In [1]: import numpy as np

In [2]: import numpy.linalg as la

In [3]: np.set_printoptions(precision=2, suppress=True, linewidth=100)

In [4]: def tidy(a):
   ...:     return np.round(a, 2) + 0
   ...: 

In [5]: J = np.loadtxt("sample4.csv", delimiter=",")

In [6]: J
Out[6]: 
array([[ 5., -4.,  2.],
       [ 7., -2.,  4.]])

In [7]: t = np.radians(60)

In [8]: Rm = np.eye(3)

In [9]: Rm[1, 1] = Rm[2, 2] = np.cos(t)

In [10]: Rm[1, 2], Rm[2, 1] = -np.sin(t), np.sin(t)

In [11]: tidy(Rm)
Out[11]: 
array([[ 1.  ,  0.  ,  0.  ],
       [ 0.  ,  0.5 , -0.87],
       [ 0.  ,  0.87,  0.5 ]])

In [12]: M2 = J @ Rm.T

In [13]: tidy(la.det(Rm)), np.trace(Rm)
Out[13]: (np.float64(1.0), np.float64(2.0))

In [14]: np.allclose(J @ J.T, M2 @ M2.T)
Out[14]: True

In [15]: M2 = J[0, 0] * J[1:] - np.outer(J[1:, 0], J[0])

In [16]: M2
Out[16]: array([[ 0., 18.,  6.]])

In [17]: la.matrix_rank(M2), la.matrix_rank(J)
Out[17]: (np.int64(1), np.int64(2))

In [18]: np.flatnonzero(~M2.round(6).any(axis=1))
Out[18]: array([], dtype=int64)

In [19]: J[:, 0] / J[0, 0]
Out[19]: array([1. , 1.4])

In [20]: O, _ = la.qr(np.array([[-0.1, -0.1, -0.6, 1.0],
    ...:     [-1.0, 0.0, -0.4, -0.2],
    ...:     [-0.4, 0.4, 0.3, 0.6],
    ...:     [1.9, 1.2, 0.6, 0.5]]))

In [21]: vecs, _ = la.qr(np.array([[0.1, -1.5], [1.0, 0.7]]))

In [22]: sv = 5 * 0.5 ** np.arange(2)

In [23]: m1 = O[:, :2] * sv @ vecs[:2]

In [24]: tidy(m1)
Out[24]: 
array([[-0.15,  0.24],
       [ 1.59,  2.14],
       [ 1.86,  0.73],
       [ 0.65, -4.43]])

In [25]: blk = np.stack([m1, -3 * m1, m1[::-1]])

In [26]: la.matrix_rank(blk)
Out[26]: array([2, 2, 2])

In [27]: print(la.matrix_rank(blk.reshape(3, -1)))
2

In [28]: blk.shape
Out[28]: (3, 4, 2)

In [29]: tidy(blk.sum(axis=0))
Out[29]: 
array([[ 0.94, -4.92],
       [-1.32, -3.55],
       [-2.13,  0.67],
       [-1.44,  9.11]])

In [30]: print(tidy(np.einsum("bij,cij->bc", blk, blk)))
[[ 31.25 -93.75   6.7 ]
 [-93.75 281.25 -20.1 ]
 [  6.7  -20.1   31.25]]

In [31]: W0 = np.loadtxt("layer12.csv", delimiter=",")

In [32]: W0
Out[32]: 
array([[3., 2.],
       [2., 3.]])

In [33]: ev, vecs = la.eigh(W0)

In [34]: x = np.array([3, 9])

In [35]: print(x @ W0 @ x)
378.0

In [36]: np.abs(W0).sum(axis=1).max(), np.abs(ev).max()
Out[36]: (np.float64(5.0), np.float64(5.0))

In [37]: tidy(vecs * np.maximum(ev, 0) @ vecs.T)
Out[37]: 
array([[3., 2.],
       [2., 3.]])

In [38]: tidy(la.eigvalsh(W0[1:, 1:]))
Out[38]: array([3.])

In [39]: x = np.ones(2)

In [40]: for _ in range(3):
    ...:     x = W0 @ x
    ...:     x /= la.norm(x)
    ...:     print(round(x @ W0 @ x, 2))
    ...: 
5.0
5.0
5.0

In [41]: tidy(la.eigvalsh(W0)[-1])
Out[41]: np.float64(5.0)

In [42]: tidy(x)
Out[42]: array([0.71, 0.71])

In [43]: M2 = np.array([[3, 0, 3, 1], [3, 1, 1, 3], [0, 2, 1, 3], [3, 2, 1, 2]])

In [44]: M = M2 - M2.T

In [45]: M
Out[45]: 
array([[ 0, -3,  3, -2],
       [ 3,  0, -1,  1],
       [-3,  1,  0,  2],
       [ 2, -1, -2,  0]])

In [46]: # skew, so no eigenvalue has a real part

In [47]: np.einsum("ii->", M)
Out[47]: np.int64(0)

In [48]: tidy(la.eigvals(M))
Out[48]: array([0.+5.11j, 0.-5.11j, 0.+1.37j, 0.-1.37j])

In [49]: tidy(np.poly(M))
Out[49]: array([ 1.,  0., 28.,  0., 49.])

In [50]: np.kron(np.eye(2, dtype=int), M)
Out[50]: 
array([[ 0, -3,  3, -2,  0,  0,  0,  0],
       [ 3,  0, -1,  1,  0,  0,  0,  0],
       [-3,  1,  0,  2,  0,  0,  0,  0],
       [ 2, -1, -2,  0,  0,  0,  0,  0],
       [ 0,  0,  0,  0,  0, -3,  3, -2],
       [ 0,  0,  0,  0,  3,  0, -1,  1],
       [ 0,  0,  0,  0, -3,  1,  0,  2],
       [ 0,  0,  0,  0,  2, -1, -2,  0]])

In [51]: print(tidy(la.det(2 * M)), tidy(la.det(M)))
784.0 49.0

In [52]: u = np.array([1, 1])

In [53]: print(np.polyval(u, M[2]))
[-2  2  1  3]

In [54]: np.array([np.convolve(row, u, "same") for row in M])
Out[54]: 
array([[ 0, -3,  0,  1],
       [ 3,  3, -1,  0],
       [-3, -2,  1,  2],
       [ 2,  1, -3, -2]])

In [55]: K = 0.7 ** np.abs(np.subtract.outer(np.arange(4), np.arange(4)))

In [56]: print(tidy(K))
[[1.   0.7  0.49 0.34]
 [0.7  1.   0.7  0.49]
 [0.49 0.7  1.   0.7 ]
 [0.34 0.49 0.7  1.  ]]

In [57]: # symmetric, so the eigenvalues are real

In [58]: ev, vecs = la.eig(K)

In [59]: print(tidy(ev))
[2.72 0.75 0.32 0.2 ]

In [60]: tidy(np.sort(la.eigvals(K.T)))
Out[60]: array([0.2 , 0.32, 0.75, 2.72])

In [61]: O, vecs = la.qr(K[:, :3])[0], la.qr(K[:, 3:])[0]

In [62]: sv = la.svd(O.T @ vecs, compute_uv=False)

In [63]: tidy(sv)
Out[63]: array([0.95])

In [64]: (sv > 0.9).sum()
Out[64]: np.int64(1)

In [65]: tidy(la.norm(O @ O.T - vecs @ vecs.T, 2))
Out[65]: np.float64(1.0)

In [66]: low = la.cholesky(K)

In [67]: tidy(low)
Out[67]: 
array([[1.  , 0.  , 0.  , 0.  ],
       [0.7 , 0.71, 0.  , 0.  ],
       [0.49, 0.5 , 0.71, 0.  ],
       [0.34, 0.35, 0.5 , 0.71]])

In [68]: tidy(low @ low.T)
Out[68]: 
array([[1.  , 0.7 , 0.49, 0.34],
       [0.7 , 1.  , 0.7 , 0.49],
       [0.49, 0.7 , 1.  , 0.7 ],
       [0.34, 0.49, 0.7 , 1.  ]])

In [69]: tidy(np.prod(np.diag(low)) ** 2), tidy(la.det(K))
Out[69]: (np.float64(0.13), np.float64(0.13))

In [70]: tidy(la.det(low))
Out[70]: np.float64(0.36)

In [71]: tidy(np.sort(np.abs(la.eigvals(low))))
Out[71]: array([0.71, 0.71, 0.71, 1.  ])

In [72]: tidy(np.trace(low))
Out[72]: np.float64(3.14)

In [73]: tidy(np.abs(la.eigvals(low)).max())
Out[73]: np.float64(1.0)

In [74]: np.allclose(low @ low.T, low.T @ low)
Out[74]: False

In [75]: print(tidy((low + low.T) / 2))
[[1.   0.35 0.24 0.17]
 [0.35 0.71 0.25 0.17]
 [0.24 0.25 0.71 0.25]
 [0.17 0.17 0.25 0.71]]

In [76]: tidy(low @ low)
Out[76]: 
array([[1.  , 0.  , 0.  , 0.  ],
       [1.2 , 0.51, 0.  , 0.  ],
       [1.19, 0.71, 0.51, 0.  ],
       [1.08, 0.75, 0.71, 0.51]])

In [77]: rng = np.random.default_rng(155690)

In [78]: z = rng.permutation(4)

In [79]: M2 = K[:, z] * rng.choice([-1, 1], 4)

In [80]: tidy(M2)
Out[80]: 
array([[ 0.34,  0.49,  1.  , -0.7 ],
       [ 0.49,  0.7 ,  0.7 , -1.  ],
       [ 0.7 ,  1.  ,  0.49, -0.7 ],
       [ 1.  ,  0.7 ,  0.34, -0.49]])

In [81]: left, _, Vt = la.svd(K.T @ M2)

In [82]: tidy(la.lstsq(K, M2)[0])
Out[82]: 
array([[ 0.,  0.,  1.,  0.],
       [ 0.,  0.,  0., -1.],
       [ 0.,  1.,  0.,  0.],
       [ 1.,  0.,  0.,  0.]])

In [83]: F = np.loadtxt("run18.csv", delimiter=",")

In [84]: F
Out[84]: 
array([[ 4.84,  0.8 , -0.95],
       [-0.34,  4.1 , -2.84],
       [-4.14,  0.33,  2.79],
       [ 2.08, -1.87, -4.14],
       [ 3.6 , -3.21, -1.3 ],
       [ 2.33, -0.46,  4.4 ],
       [-3.58, -0.28, -3.48],
       [ 0.15,  4.83, -1.29],
       [-1.28, -4.82,  0.41],
       [-2.98, -1.31, -3.8 ],
       [ 4.42, -1.01,  2.11],
       [-2.6 , -0.03,  4.27],
       [-2.96,  1.78,  3.62],
       [-0.36,  4.76, -1.48],
       [ 0.54,  4.54,  2.03],
       [ 4.36,  0.54,  2.39],
       [ 3.98, -1.57,  2.59],
       [-2.51, -2.21,  3.72],
       [-0.55, -0.53, -4.94],
       [-0.18, -4.84, -1.24],
       [ 3.93, -3.1 , -0.07],
       [ 3.67, -2.1 ,  2.66],
       [-2.7 ,  1.19, -4.04],
       [ 0.72,  4.42,  2.22],
       [ 3.01, -3.06,  2.56],
       [ 3.78, -3.16,  0.84],
       [-1.81, -4.53, -1.08]])

In [85]: M2 = np.c_[F[:, :1] @ np.array([[0]]), np.array([-9, -6, -4, 0, -7, 5, 6, 0, 7, -5, 4, 7, 2, -5, -8, 8, 1, 8, -3, -5, 3, -3, 5, 1, -4, -6, 0])]

In [86]: M2
Out[86]: 
array([[ 0., -9.],
       [ 0., -6.],
       [ 0., -4.],
       [ 0.,  0.],
       [ 0., -7.],
       [ 0.,  5.],
       [ 0.,  6.],
       [ 0.,  0.],
       [ 0.,  7.],
       [ 0., -5.],
       [ 0.,  4.],
       [ 0.,  7.],
       [ 0.,  2.],
       [ 0., -5.],
       [ 0., -8.],
       [ 0.,  8.],
       [ 0.,  1.],
       [ 0.,  8.],
       [ 0., -3.],
       [ 0., -5.],
       [ 0.,  3.],
       [ 0., -3.],
       [ 0.,  5.],
       [ 0.,  1.],
       [ 0., -4.],
       [ 0., -6.],
       [ 0.,  0.]])

In [87]: tidy(la.norm(la.qr(F)[0].T @ M2, axis=0) ** 2 / ((M2 ** 2).sum(axis=0) + 1e-12))
Out[87]: array([0.  , 0.19])

In [88]: la.matrix_rank(M2)
Out[88]: np.int64(1)

In [89]: print(la.matrix_rank(np.c_[F, M2]))
4

In [90]: cov = F.T @ F

In [91]: tidy(la.eigvalsh(cov)[::-1])
Out[91]: array([289.68, 218.5 , 166.84])

In [92]: tidy(cov)
Out[92]: 
array([[227.06, -42.58,  43.14],
       [-42.58, 233.58,  -5.83],
       [ 43.14,  -5.83, 214.38]])

In [93]: tidy(np.diag(cov))
Out[93]: array([227.06, 233.58, 214.38])

In [94]: np.allclose(cov, cov.T)
Out[94]: True

In [95]: feats = np.array([[1, -2, 4, -8], [1, -1, 1, -1], [1, 0, 0, 0]])

In [96]: # row 0 is much longer than the rest

In [97]: t = np.radians(30)

In [98]: Rm = np.eye(4)

In [99]: Rm[2, 2] = Rm[3, 3] = np.cos(t)

In [100]: Rm[2, 3], Rm[3, 2] = -np.sin(t), np.sin(t)

In [101]: tidy(Rm)
Out[101]: 
array([[ 1.  ,  0.  ,  0.  ,  0.  ],
       [ 0.  ,  1.  ,  0.  ,  0.  ],
       [ 0.  ,  0.  ,  0.87, -0.5 ],
       [ 0.  ,  0.  ,  0.5 ,  0.87]])

In [102]: M2 = feats @ Rm.T

In [103]: tidy(la.svd(feats, compute_uv=False)), tidy(la.svd(M2, compute_uv=False))
Out[103]: (array([9.37, 1.4 , 0.57]), array([9.37, 1.4 , 0.57]))

In [104]: M2 = feats / la.norm(feats, axis=1, keepdims=True)

In [105]: cov = M2 @ M2.T

In [106]: print(np.argwhere(np.triu(np.abs(cov) > 0.95, 1)))
[]

In [107]: tidy(cov)
Out[107]: 
array([[1.  , 0.81, 0.11],
       [0.81, 1.  , 0.5 ],
       [0.11, 0.5 , 1.  ]])

In [108]: blk = np.stack([feats, 2 * feats, feats[::-1]])

In [109]: (blk @ feats.T).shape
Out[109]: (3, 3, 3)

In [110]: la.matrix_rank(blk)
Out[110]: array([3, 3, 3])

In [111]: np.einsum("bij,cij->bc", blk, blk)
Out[111]: 
array([[ 90, 180,   6],
       [180, 360,  12],
       [  6,  12,  90]])

In [112]: blk.shape
Out[112]: (3, 3, 4)

In [113]: la.matrix_rank(blk.reshape(3, -1))
Out[113]: np.int64(2)

In [114]: M2 = np.array([[2, 0], [2, 0]])

In [115]: C = np.kron(M2, feats)

In [116]: print(la.matrix_rank(C))
3

In [117]: X = np.array([[1.1, -0.8, -0.8],
     ...:     [-0.5, -1.6, -0.3],
     ...:     [0.4, 1.2, 0.0],
     ...:     [0.0, -0.7, 0.3],
     ...:     [1.2, 0.0, -1.5],
     ...:     [-0.5, -0.1, -0.7],
     ...:     [2.4, 1.6, -1.7],
     ...:     [-0.4, 0.7, 0.4],
     ...:     [-1.0, 0.5, -0.6],
     ...:     [1.3, 2.1, 0.4],
     ...:     [-1.0, -1.6, -1.5],
     ...:     [-0.5, -0.4, -0.7],
     ...:     [-1.5, -1.9, -0.8],
     ...:     [0.6, 0.4, 0.2],
     ...:     [-1.2, -0.7, -1.7],
     ...:     [-1.1, -1.2, -2.4],
     ...:     [0.7, 2.2, 1.8],
     ...:     [0.4, 2.1, -0.3]])

In [118]: X[:, 0] = -1 * X[:, 1] + 0.3 * rng.normal(size=18)

In [119]: tidy(X)
Out[119]: 
array([[ 1.27, -0.8 , -0.8 ],
       [ 1.77, -1.6 , -0.3 ],
       [-0.59,  1.2 ,  0.  ],
       [ 0.47, -0.7 ,  0.3 ],
       [ 0.09,  0.  , -1.5 ],
       [-0.26, -0.1 , -0.7 ],
       [-1.71,  1.6 , -1.7 ],
       [-0.76,  0.7 ,  0.4 ],
       [-0.52,  0.5 , -0.6 ],
       [-2.34,  2.1 ,  0.4 ],
       [ 1.43, -1.6 , -1.5 ],
       [ 0.37, -0.4 , -0.7 ],
       [ 1.72, -1.9 , -0.8 ],
       [-0.29,  0.4 ,  0.2 ],
       [ 0.3 , -0.7 , -1.7 ],
       [ 1.05, -1.2 , -2.4 ],
       [-2.67,  2.2 ,  1.8 ],
       [-2.48,  2.1 , -0.3 ]])

In [120]: d = la.norm(X[:, None] - X[None], axis=-1)

In [121]: np.flatnonzero(d[6] < d.mean() / 2)
Out[121]: array([6])

In [122]: la.matrix_rank(d ** 2)
Out[122]: np.int64(5)

In [123]: tidy(la.norm(X - X.mean(axis=0), axis=1))
Out[123]: 
array([1.72, 2.59, 1.3 , 1.33, 0.99, 0.26, 2.43, 1.27, 0.53, 3.09, 2.52, 0.75, 2.77, 0.82, 1.48,
       2.57, 4.02, 3.06])

In [124]: d.mean(axis=1).argmax()
Out[124]: np.int64(16)
